$ python -q
>>> import numpy as np
>>> import numpy.linalg as la
>>> np.set_printoptions(precision=2, suppress=True, linewidth=100)
>>> def rd(a):
...     return np.round(a, 2) + 0
... 
>>> cent = np.array([[-3, 1, 2, -2, -2, -1, 2], [1, -2, -1, -1, 2, 3, 0]])
>>> m1 = np.repeat(cent, 32 // 2, axis=0)
>>> rng = np.random.default_rng(648)
>>> m1 = m1 + 0.1 * rng.normal(size=m1.shape)
>>> rd(m1)
array([[-2.96,  1.15,  2.04, -2.1 , -2.14, -1.06,  1.99],
       [-3.13,  0.87,  1.95, -1.94, -1.88, -0.9 ,  2.22],
       [-3.15,  1.03,  1.99, -1.86, -1.98, -0.91,  1.86],
       [-3.05,  0.83,  1.88, -2.04, -1.84, -1.12,  2.12],
       [-2.87,  1.18,  2.1 , -2.1 , -1.91, -1.06,  2.08],
       [-3.13,  1.1 ,  1.99, -1.94, -1.91, -0.94,  1.95],
       [-2.89,  0.77,  1.98, -1.96, -2.19, -0.9 ,  1.94],
       [-2.95,  1.05,  1.99, -1.93, -2.04, -1.03,  1.92],
       [-3.11,  1.16,  2.04, -1.96, -2.  , -1.07,  2.01],
       [-3.1 ,  0.87,  1.95, -1.93, -1.91, -1.06,  2.07],
       [-3.1 ,  1.14,  2.01, -2.03, -2.11, -1.06,  2.1 ],
       [-3.06,  1.  ,  2.02, -1.95, -2.02, -0.98,  1.98],
       [-2.98,  1.05,  2.1 , -1.9 , -2.03, -1.06,  1.97],
       [-2.81,  0.95,  2.06, -1.96, -2.09, -0.89,  1.92],
       [-2.97,  1.05,  2.12, -2.03, -1.95, -1.19,  1.89],
       [-3.06,  0.87,  1.92, -2.03, -2.05, -0.88,  1.95],
       [ 1.17, -2.1 , -0.83, -0.98,  1.97,  3.03, -0.15],
       [ 0.99, -1.85, -1.11, -1.03,  1.92,  2.93,  0.05],
       [ 1.  , -2.07, -0.78, -1.01,  2.05,  2.9 , -0.04],
       [ 1.11, -2.  , -0.98, -1.04,  1.94,  2.96, -0.02],
       [ 1.03, -2.04, -0.97, -1.02,  1.85,  2.89, -0.08],
       [ 1.09, -1.99, -0.96, -1.08,  1.9 ,  3.18,  0.18],
       [ 1.01, -2.11, -0.8 , -1.06,  1.94,  3.2 ,  0.04],
       [ 1.16, -2.04, -1.12, -0.84,  1.9 ,  2.81, -0.08],
       [ 0.93, -1.97, -1.03, -1.01,  1.89,  2.91, -0.02],
       [ 1.03, -1.94, -1.11, -1.13,  2.02,  2.97, -0.18],
       [ 0.98, -2.07, -0.93, -1.14,  2.  ,  2.9 ,  0.06],
       [ 1.02, -2.05, -1.02, -0.86,  2.02,  2.96, -0.01],
       [ 1.13, -1.91, -1.09, -0.99,  2.11,  3.07, -0.07],
       [ 1.19, -1.96, -0.97, -1.06,  2.08,  3.11, -0.04],
       [ 1.04, -1.93, -1.02, -0.97,  1.98,  2.97, -0.11],
       [ 1.1 , -2.06, -0.96, -1.05,  2.01,  2.99, -0.02]])
>>> vec = np.array([1, -3, 0, 3, -3, 3, -2])
>>> y = m1 @ vec
>>> rd(la.pinv(m1) @ m1)
array([[1., 0., 0., 0., 0., 0., 0.],
       [0., 1., 0., 0., 0., 0., 0.],
       [0., 0., 1., 0., 0., 0., 0.],
       [0., 0., 0., 1., 0., 0., 0.],
       [0., 0., 0., 0., 1., 0., 0.],
       [0., 0., 0., 0., 0., 1., 0.],
       [0., 0., 0., 0., 0., 0., 1.]])
>>> rd(la.solve(m1.T @ m1, m1.T @ y))
array([ 1., -3.,  0.,  3., -3.,  3., -2.])
>>> y = y + 0.3 * rng.normal(size=32)
>>> rd(y)
array([-13.22, -12.96, -12.46, -14.11, -14.35, -13.29, -10.64, -12.3 , -13.59, -13.34, -14.06,
       -12.97, -13.04, -12.28, -13.79, -12.3 ,   8.05,   6.78,   6.47,   7.13,   7.47,   7.59,
         7.67,   7.68,   7.55,   6.53,   6.25,   7.11,   6.54,   7.28,   6.78,   7.6 ])
>>> coef, *_ = la.lstsq(m1, y)
>>> rd(coef)
array([ 1.47, -2.88, -0.71,  2.76, -3.92,  3.22, -1.71])
>>> rd(m1.T @ (y - m1 @ coef))
array([0., 0., 0., 0., 0., 0., 0.])
>>> coef.round()
array([ 1., -3., -1.,  3., -4.,  3., -2.])
>>> G = np.cov(m1, rowvar=False)
>>> rd(np.corrcoef(m1.T))
array([[ 1.  , -1.  , -1.  ,  0.99,  1.  ,  1.  , -1.  ],
       [-1.  ,  1.  ,  1.  , -0.99, -1.  , -1.  ,  0.99],
       [-1.  ,  1.  ,  1.  , -0.99, -1.  , -1.  ,  0.99],
       [ 0.99, -0.99, -0.99,  1.  ,  0.99,  0.99, -0.99],
       [ 1.  , -1.  , -1.  ,  0.99,  1.  ,  1.  , -0.99],
       [ 1.  , -1.  , -1.  ,  0.99,  1.  ,  1.  , -0.99],
       [-1.  ,  0.99,  0.99, -0.99, -0.99, -0.99,  1.  ]])
>>> np.argsort(-m1.std(axis=0).round(6), kind="stable")
array([0, 5, 4, 1, 2, 6, 3])
>>> rd(np.corrcoef(m1[:, 4], m1[:, 2])[0, 1])
np.float64(-1.0)
>>> np.argwhere(np.triu(np.abs(np.corrcoef(m1.T)) > 0.8, 1))
array([[0, 1],
       [0, 2],
       [0, 3],
       [0, 4],
       [0, 5],
       [0, 6],
       [1, 2],
       [1, 3],
       [1, 4],
       [1, 5],
       [1, 6],
       [2, 3],
       [2, 4],
       [2, 5],
       [2, 6],
       [3, 4],
       [3, 5],
       [3, 6],
       [4, 5],
       [4, 6],
       [5, 6]])
>>> rd(la.eigvalsh(G)[::-1])
array([18.45,  0.01,  0.01,  0.01,  0.01,  0.01,  0.  ])
>>> cen = (m1 - m1.mean(axis=0)) / m1.std(axis=0)
>>> np.argwhere(np.abs(cen) > 2)
array([], shape=(0, 2), dtype=int64)
>>> coef = la.lstsq(np.delete(cen, 4, axis=1), cen[:, 4])[0]
>>> np.abs(coef).argmax()
np.int64(2)
>>> rd(coef)
array([ 0.25, -0.13, -0.33,  0.  ,  0.26, -0.03])
>>> rd(1 - np.var(cen[:, 4] - np.delete(cen, 4, axis=1) @ coef))
np.float64(1.0)
>>> A = np.load("mat.npy")
>>> A
array([[-0.23,  0.7 ,  1.8 ,  1.  ,  0.7 , -0.1 ,  0.  ],
       [-0.96, -0.3 ,  0.4 ,  0.  , -1.3 , -0.5 , -0.4 ],
       [-0.33,  1.5 ,  0.4 ,  0.  ,  0.8 , -0.2 , -0.7 ],
       [-3.57,  0.9 , -0.9 , -2.2 ,  0.8 , -1.8 ,  2.3 ],
       [-2.57, -0.5 , -0.7 ,  1.2 ,  0.5 , -1.3 , -0.3 ],
       [-0.41, -0.6 ,  0.7 , -0.1 , -1.  , -0.2 , -0.5 ],
       [-1.8 , -0.7 ,  0.4 ,  0.8 ,  0.  , -0.9 , -1.7 ],
       [ 1.8 ,  0.  ,  1.3 ,  0.2 , -0.4 ,  0.9 , -0.7 ],
       [-0.59,  0.8 ,  1.1 , -0.1 , -1.6 , -0.3 ,  0.8 ],
       [-3.82,  0.9 ,  0.1 ,  0.8 , -0.3 , -1.9 ,  1.1 ],
       [-1.94,  1.5 , -1.7 ,  1.  , -0.5 , -1.  ,  2.2 ],
       [ 3.62, -0.6 ,  0.3 ,  0.9 ,  0.  ,  1.8 , -0.2 ],
       [ 2.36,  2.1 , -1.5 , -0.5 , -1.9 ,  1.2 , -0.5 ],
       [ 1.6 , -0.7 ,  0.4 , -1.2 ,  0.6 ,  0.8 , -1.6 ],
       [-0.58,  1.6 , -1.6 ,  0.5 ,  0.9 , -0.3 ,  0.  ],
       [-3.39, -0.7 , -2.  ,  0.7 , -1.2 , -1.7 , -1.3 ],
       [-1.06,  1.1 , -0.5 , -0.6 ,  1.1 , -0.5 , -0.8 ],
       [ 0.28,  0.3 ,  1.6 ,  1.1 , -1.5 ,  0.1 , -0.4 ],
       [ 0.5 , -1.3 , -0.5 , -0.4 , -2.1 ,  0.2 , -0.4 ],
       [-2.24,  0.3 , -0.1 , -0.6 , -1.2 , -1.1 , -0.1 ],
       [ 0.46, -0.7 ,  0.1 ,  2.2 , -1.2 ,  0.2 ,  0.6 ],
       [-1.6 ,  0.7 ,  0.6 ,  2.2 , -0.5 , -0.8 , -0.2 ]])
>>> cen = A - A.mean(axis=0)
>>> vecs = la.svd(cen)[2][:6]
>>> M2 = cen - cen @ vecs.T @ vecs
>>> rd((cen @ vecs.T).std(axis=0))
array([2.19, 1.18, 1.01, 0.99, 0.87, 0.65])
